In [1]: import numpy as np

In [2]: from numpy import linalg as LA

In [3]: np.set_printoptions(precision=2, suppress=True, linewidth=140, legacy="1.25")

In [4]: feats = np.loadtxt("data.csv", delimiter=",")

In [5]: feats
Out[5]: 
array([[2., 1., 0., 1., 0., 3., 3., 0.],
       [1., 1., 0., 3., 1., 3., 1., 1.],
       [2., 1., 3., 1., 2., 1., 3., 3.],
       [2., 0., 2., 2., 0., 0., 1., 1.],
       [1., 3., 1., 3., 1., 0., 3., 2.],
       [2., 2., 3., 0., 2., 2., 3., 2.],
       [0., 2., 0., 2., 1., 0., 1., 1.]])

In [6]: round(float(LA.norm(feats[2], 1)), 2), round(LA.norm(feats[2], np.inf), 2)
Out[6]: (16.0, 3.0)

In [7]: feats[2] @ feats[6]
Out[7]: 12.0

In [8]: LA.norm(feats, axis=1)
Out[8]: array([4.9 , 4.8 , 6.16, 3.74, 5.83, 6.16, 3.32])

In [9]: np.round(LA.norm(feats[2] - feats[6]), 2)
Out[9]: 5.0

In [10]: LA.norm(feats, axis=0)
Out[10]: array([4.24, 4.47, 4.8 , 5.29, 3.32, 4.8 , 6.24, 4.47])

In [11]: round(LA.norm(feats, "nuc"), 2)
Out[11]: 25.69

In [12]: T = np.stack([feats, -2 * feats, feats[::-1]])

In [13]: T.shape
Out[13]: (3, 7, 8)

In [14]: LA.matrix_rank(T.reshape(3, -1))
Out[14]: 2

In [15]: (T @ feats.T).shape
Out[15]: (3, 7, 7)

In [16]: C2 = feats.T @ feats

In [17]: LA.matrix_rank(C2)
Out[17]: 7

In [18]: (feats @ feats.T).shape
Out[18]: (7, 7)

In [19]: np.round(LA.eigvalsh(C2)[::-1], 2) + 0
Out[19]: array([135.85,  18.88,  15.34,   6.85,   4.24,   0.79,   0.04,   0.  ])

In [20]: rng = np.random.default_rng(30)

In [21]: A2 = feats + rng.integers(-2, 3, (7, 6)) @ rng.integers(-2, 3, (6, 8))

In [22]: A2
Out[22]: 
array([[ 8.,  0.,  3., -3.,  1., -4.,  1.,  1.],
       [-2.,  9., -9.,  0.,  6., 11., -4., -7.],
       [ 4.,  6.,  6., -2.,  4., -1.,  4.,  5.],
       [-1.,  7.,  2.,  4., -1.,  8.,  2.,  0.],
       [-4.,  1., -4.,  2., -1.,  8.,  2.,  0.],
       [-1.,  2., -6., -2.,  6.,  5.,  0., -4.],
       [ 6., -7.,  1.,  0.,  0., -9., -2.,  1.]])

In [23]: LA.matrix_rank(A2 - feats, tol=1e-8)
Out[23]: 6

In [24]: np.round(LA.svd(A2 - feats, compute_uv=False), 2) + 0
Out[24]: array([27.23, 15.37, 12.02,  4.25,  3.41,  0.45,  0.  ])

In [25]: A2 - feats
Out[25]: 
array([[ 6., -1.,  3., -4.,  1., -7., -2.,  1.],
       [-3.,  8., -9., -3.,  5.,  8., -5., -8.],
       [ 2.,  5.,  3., -3.,  2., -2.,  1.,  2.],
       [-3.,  7.,  0.,  2., -1.,  8.,  1., -1.],
       [-5., -2., -5., -1., -2.,  8., -1., -2.],
       [-3.,  0., -9., -2.,  4.,  3., -3., -6.],
       [ 6., -9.,  1., -2., -1., -9., -3.,  0.]])

In [26]: arr = np.loadtxt("case2.csv", delimiter=",")

In [27]: arr
Out[27]: 
array([[ 1.2 ,  1.3 ,  0.1 , -1.1 , -0.4 ,  0.5 , -2.6 ],
       [-0.4 ,  0.4 ,  1.  , -1.3 , -0.4 , -0.3 , -0.81],
       [ 1.1 ,  0.7 , -0.1 , -0.4 , -1.  ,  0.1 , -1.41],
       [ 0.8 ,  0.6 , -1.2 , -0.8 ,  0.4 , -0.2 , -1.18],
       [-1.2 ,  0.6 , -1.  ,  1.3 , -2.  ,  2.1 , -1.19],
       [ 0.4 , -0.3 , -1.6 ,  0.3 ,  1.1 ,  0.5 ,  0.59],
       [ 0.8 , -0.5 , -0.1 , -0.7 ,  0.5 , -0.7 ,  1.02],
       [ 0.2 , -1.  ,  0.4 , -0.4 ,  0.2 , -1.9 ,  2.01],
       [ 1.  , -1.5 ,  1.4 ,  0.6 , -0.4 ,  0.  ,  3.02],
       [ 1.  ,  1.4 ,  0.3 , -1.4 ,  0.5 ,  0.  , -2.82],
       [ 1.4 , -0.7 ,  0.4 , -1.3 , -0.3 ,  0.4 ,  1.41],
       [ 0.9 , -1.2 , -1.4 , -0.3 , -1.3 ,  0.2 ,  2.44],
       [ 2.1 , -0.5 , -1.  ,  1.9 ,  0.6 ,  1.3 ,  1.01],
       [-0.7 , -1.1 ,  0.3 , -0.6 , -0.6 , -0.6 ,  2.21],
       [ 0.2 , -0.4 , -0.4 ,  2.9 ,  0.4 ,  1.  ,  0.77],
       [-0.7 ,  2.4 ,  0.1 ,  0.5 ,  0.4 , -0.2 , -4.82],
       [ 2.9 ,  0.8 ,  0.9 ,  0.1 ,  0.9 ,  0.5 , -1.59],
       [-0.1 ,  0.  , -1.8 ,  2.7 , -0.3 ,  1.9 ,  0.02],
       [ 1.4 , -2.1 ,  0.4 ,  0.2 , -0.5 , -1.  ,  4.21],
       [ 0.1 ,  0.4 ,  0.  , -1.7 , -1.6 ,  0.4 , -0.82],
       [ 1.  , -0.1 ,  0.3 , -1.2 ,  0.  ,  0.7 ,  0.17],
       [-1.  ,  0.3 , -2.  , -0.8 , -0.4 ,  0.5 , -0.63],
       [-0.1 ,  0.6 ,  0.3 ,  0.7 , -0.8 , -0.3 , -1.19],
       [-0.4 , -1.1 ,  0.6 ,  0.3 , -1.7 ,  1.4 ,  2.18],
       [-0.3 ,  0.6 , -0.3 , -1.1 ,  0.5 ,  1.7 , -1.2 ]])

In [28]: Uu, sv, vt = LA.svd(arr)

In [29]: sv
Out[29]: array([11.4 ,  6.94,  5.47,  4.79,  3.92,  2.68,  0.04])

In [30]: np.argmax(sv[:-1] / (sv[1:] + 1e-6)) + 1
Out[30]: 6

In [31]: A2 = Uu[:, :6] @ np.diag(sv[:6]) @ vt[:6]

In [32]: round(np.abs(arr - A2).max(), 2)
Out[32]: 0.01

In [33]: Xs = (arr - arr.mean(axis=0)) / arr.std(axis=0)

In [34]: np.argwhere(np.abs(Xs) > 2)
Out[34]: 
array([[ 4,  4],
       [ 7,  5],
       [14,  3],
       [15,  1],
       [15,  6],
       [16,  0],
       [17,  3],
       [18,  1],
       [18,  6],
       [21,  2]])

In [35]: Xs.std(axis=0)
Out[35]: array([1., 1., 1., 1., 1., 1., 1.])

In [36]: beta = LA.lstsq(np.delete(Xs, 3, axis=1), Xs[:, 3])[0]

In [37]: round(1 - np.var(Xs[:, 3] - np.delete(Xs, 3, axis=1) @ beta), 2)
Out[37]: 0.3

In [38]: cent = arr[[22, 11]].astype(float)

In [39]: for _ in range(6):
    ...:     z = LA.norm(arr[:, None] - cent, axis=-1).argmin(axis=1)
    ...:     cent = np.array([arr[z == j].mean(axis=0) for j in range(2)])
    ...: 

In [40]: z
Out[40]: array([0, 0, 0, 0, 0, 1, 1, 1, 1, 0, 1, 1, 1, 1, 1, 0, 0, 0, 1, 0, 0, 0, 0, 1, 0])

In [41]: cent[1] - cent[0]
Out[41]: array([ 0.36, -1.66,  0.15,  0.59,  0.12, -0.47,  3.33])

In [42]: np.bincount(z)
Out[42]: array([14, 11])

In [43]: np.abs(cent[1] - cent[0]).argmax()
Out[43]: 6

In [44]: cent
Out[44]: 
array([[ 0.31,  0.71, -0.24, -0.32, -0.3 ,  0.53, -1.43],
       [ 0.66, -0.95, -0.09,  0.26, -0.18,  0.05,  1.9 ]])
